In [1]: import numpy as np

In [2]: from numpy import linalg as LA

In [3]: np.set_printoptions(precision=1, suppress=True, linewidth=200, floatmode="fixed")

In [4]: B = np.array([[1, 3, 2], [0, 1, 0]])

In [5]: F = B.T @ B

In [6]: print(F)
[[ 1  3  2]
 [ 3 10  6]
 [ 2  6  4]]

In [7]: rng = np.random.default_rng(157518)

In [8]: B = F + rng.integers(-2, 3, (3, 2)) @ rng.integers(-2, 3, (2, 3))

In [9]: print(B)
[[-1  2  2]
 [-1  8  0]
 [ 2  6  2]]

In [10]: print(np.abs(B - F).sum(axis=1))
[ 3 12  2]

In [11]: print(B - F)
[[-2 -1  0]
 [-4 -2 -6]
 [ 0  0 -2]]

In [12]: B = F[0, 0] * F[1:] - np.outer(F[1:, 0], F[0])

In [13]: print(B)
[[0 1 0]
 [0 0 0]]

In [14]: print(F[:, 0] / F[0, 0])
[1.0 3.0 2.0]

In [15]: print(LA.matrix_rank(B), LA.matrix_rank(F))
1 2

In [16]: print(np.flatnonzero(~B.round(6).any(axis=1)))
[1]

In [17]: evals, vecs = LA.eigh(F)

In [18]: x = np.array([0, -1, 0])

In [19]: print(np.abs(F).sum(axis=1).max(), round(float(np.abs(evals).max()), 1))
19 14.7

In [20]: M = np.loadtxt("run7.csv", delimiter=",")

In [21]: print(M)
[[ 1.0  0.3 -0.1]
 [ 0.3 -0.5  0.8]
 [-0.1  0.8  0.6]]

In [22]: # equal to its transpose

In [23]: print(np.round(M.T @ M, 1) + 0)
[[1.0 0.0 0.0]
 [0.0 1.0 0.0]
 [0.0 0.0 1.0]]

In [24]: print(LA.norm(M, axis=0))
[1.0 1.0 1.0]

In [25]: print(LA.svd(M, compute_uv=False))
[1.0 1.0 1.0]

In [26]: Q = M.astype(float).copy()

In [27]: for j in range(3):
    ...:     Q[:, j] -= Q[:, :j] @ (Q[:, :j].T @ Q[:, j])
    ...:     Q[:, j] /= LA.norm(Q[:, j])
    ...: 

In [28]: print(np.round(Q.T @ Q, 1) + 0)
[[1.0 0.0 0.0]
 [0.0 1.0 0.0]
 [0.0 0.0 1.0]]

In [29]: print(np.round(Q.T @ M, 1) + 0)
[[1.0 0.0 0.0]
 [0.0 1.0 0.0]
 [0.0 0.0 1.0]]

In [30]: print(Q)
[[ 1.0  0.3 -0.1]
 [ 0.3 -0.5  0.8]
 [-0.1  0.8  0.6]]

In [31]: print(np.round(LA.det(Q[::-1]), 1))
1.0

In [32]: print(np.poly(Q))
[ 1.0 -1.0 -1.0  1.0]

In [33]: print(np.kron(np.eye(2, dtype=int), Q))
[[ 1.0  0.3 -0.1  0.0  0.0 -0.0]
 [ 0.3 -0.5  0.8  0.0 -0.0  0.0]
 [-0.1  0.8  0.6 -0.0  0.0  0.0]
 [ 0.0  0.0 -0.0  1.0  0.3 -0.1]
 [ 0.0 -0.0  0.0  0.3 -0.5  0.8]
 [-0.0  0.0  0.0 -0.1  0.8  0.6]]

In [34]: print(np.einsum("ii->", Q))
1.0

In [35]: print(LA.eigvals(Q))
[ 1.0 -1.0  1.0]

In [36]: print(np.einsum("ij,ji->", Q, Q))
3.0

In [37]: print(np.round(LA.det(2 * Q), 1), round(LA.det(Q), 1))
-8.0 -1.0

In [38]: print(np.round(LA.eigvals(Q).sum().real, 1))
1.0
